$ python -q
>>> import numpy as np
>>> np.set_printoptions(precision=3, suppress=True, linewidth=100)
>>> def tidy(a):
...     return np.round(a, 3) + 0
... 
>>> arr = np.load("case7.npy")
>>> tidy(arr)
array([[ 0.04 ,  0.066,  0.093,  0.04 ,  0.093,  0.013, -0.066, -0.04 ,  0.093, -0.013],
       [ 0.066,  0.111,  0.155,  0.066,  0.155,  0.022, -0.111, -0.066,  0.155, -0.022],
       [ 0.093,  0.155,  0.217,  0.093,  0.217,  0.031, -0.155, -0.093,  0.217, -0.031],
       [ 0.04 ,  0.066,  0.093,  0.04 ,  0.093,  0.013, -0.066, -0.04 ,  0.093, -0.013],
       [ 0.093,  0.155,  0.217,  0.093,  0.217,  0.031, -0.155, -0.093,  0.217, -0.031],
       [ 0.013,  0.022,  0.031,  0.013,  0.031,  0.004, -0.022, -0.013,  0.031, -0.004],
       [-0.066, -0.111, -0.155, -0.066, -0.155, -0.022,  0.111,  0.066, -0.155,  0.022],
       [-0.04 , -0.066, -0.093, -0.04 , -0.093, -0.013,  0.066,  0.04 , -0.093,  0.013],
       [ 0.093,  0.155,  0.217,  0.093,  0.217,  0.031, -0.155, -0.093,  0.217, -0.031],
       [-0.013, -0.022, -0.031, -0.013, -0.031, -0.004,  0.022,  0.013, -0.031,  0.004]])
>>> # looks like rank 1
>>> def softmax(z):
...     e = np.exp(z - z.max(axis=-1, keepdims=True))
...     return e / e.sum(axis=-1, keepdims=True)
... 
>>> tidy(softmax(arr[6] + -3))
array([0.098, 0.094, 0.09 , 0.098, 0.09 , 0.103, 0.117, 0.112, 0.09 , 0.107])
>>> att = arr @ arr.T / np.sqrt(10)
>>> tidy(softmax(att)[6] @ arr)
array([ 0.03 ,  0.05 ,  0.071,  0.03 ,  0.071,  0.01 , -0.05 , -0.03 ,  0.071, -0.01 ])
>>> Uu, sv, Vt = np.linalg.svd(arr)
>>> vecs = Vt[:(sv > 1e-8).sum()]
>>> rng = np.random.default_rng(909)
>>> x0 = arr[1] + 5 * arr[9] + rng.integers(2) * np.eye(10)[1]
>>> tidy(x0)
array([0., 0., 0., 0., 0., 0., 0., 0., 0., 0.])
>>> tidy(vecs.T @ vecs)
array([[ 0.04 ,  0.066,  0.093,  0.04 ,  0.093,  0.013, -0.066, -0.04 ,  0.093, -0.013],
       [ 0.066,  0.111,  0.155,  0.066,  0.155,  0.022, -0.111, -0.066,  0.155, -0.022],
       [ 0.093,  0.155,  0.217,  0.093,  0.217,  0.031, -0.155, -0.093,  0.217, -0.031],
       [ 0.04 ,  0.066,  0.093,  0.04 ,  0.093,  0.013, -0.066, -0.04 ,  0.093, -0.013],
       [ 0.093,  0.155,  0.217,  0.093,  0.217,  0.031, -0.155, -0.093,  0.217, -0.031],
       [ 0.013,  0.022,  0.031,  0.013,  0.031,  0.004, -0.022, -0.013,  0.031, -0.004],
       [-0.066, -0.111, -0.155, -0.066, -0.155, -0.022,  0.111,  0.066, -0.155,  0.022],
       [-0.04 , -0.066, -0.093, -0.04 , -0.093, -0.013,  0.066,  0.04 , -0.093,  0.013],
       [ 0.093,  0.155,  0.217,  0.093,  0.217,  0.031, -0.155, -0.093,  0.217, -0.031],
       [-0.013, -0.022, -0.031, -0.013, -0.031, -0.004,  0.022,  0.013, -0.031,  0.004]])
>>> tidy(np.linalg.norm(x0 - vecs.T @ vecs @ x0))
np.float64(0.0)
>>> tidy(np.diag(vecs.T @ vecs))
array([0.04 , 0.111, 0.217, 0.04 , 0.217, 0.004, 0.111, 0.04 , 0.217, 0.004])
>>> np.abs(np.diag(np.linalg.qr(arr)[1])) > 1e-9
array([ True, False, False, False, False, False, False, False, False, False])
>>> tidy(np.trace(np.linalg.pinv(arr) @ arr))
np.float64(1.0)
>>> try:
...     np.linalg.inv(arr)
... except np.linalg.LinAlgError as e:
...     print(e)
... 
Singular matrix
>>> tidy(arr @ np.linalg.pinv(arr) @ arr)
array([[ 0.04 ,  0.066,  0.093,  0.04 ,  0.093,  0.013, -0.066, -0.04 ,  0.093, -0.013],
       [ 0.066,  0.111,  0.155,  0.066,  0.155,  0.022, -0.111, -0.066,  0.155, -0.022],
       [ 0.093,  0.155,  0.217,  0.093,  0.217,  0.031, -0.155, -0.093,  0.217, -0.031],
       [ 0.04 ,  0.066,  0.093,  0.04 ,  0.093,  0.013, -0.066, -0.04 ,  0.093, -0.013],
       [ 0.093,  0.155,  0.217,  0.093,  0.217,  0.031, -0.155, -0.093,  0.217, -0.031],
       [ 0.013,  0.022,  0.031,  0.013,  0.031,  0.004, -0.022, -0.013,  0.031, -0.004],
       [-0.066, -0.111, -0.155, -0.066, -0.155, -0.022,  0.111,  0.066, -0.155,  0.022],
       [-0.04 , -0.066, -0.093, -0.04 , -0.093, -0.013,  0.066,  0.04 , -0.093,  0.013],
       [ 0.093,  0.155,  0.217,  0.093,  0.217,  0.031, -0.155, -0.093,  0.217, -0.031],
       [-0.013, -0.022, -0.031, -0.013, -0.031, -0.004,  0.022,  0.013, -0.031,  0.004]])
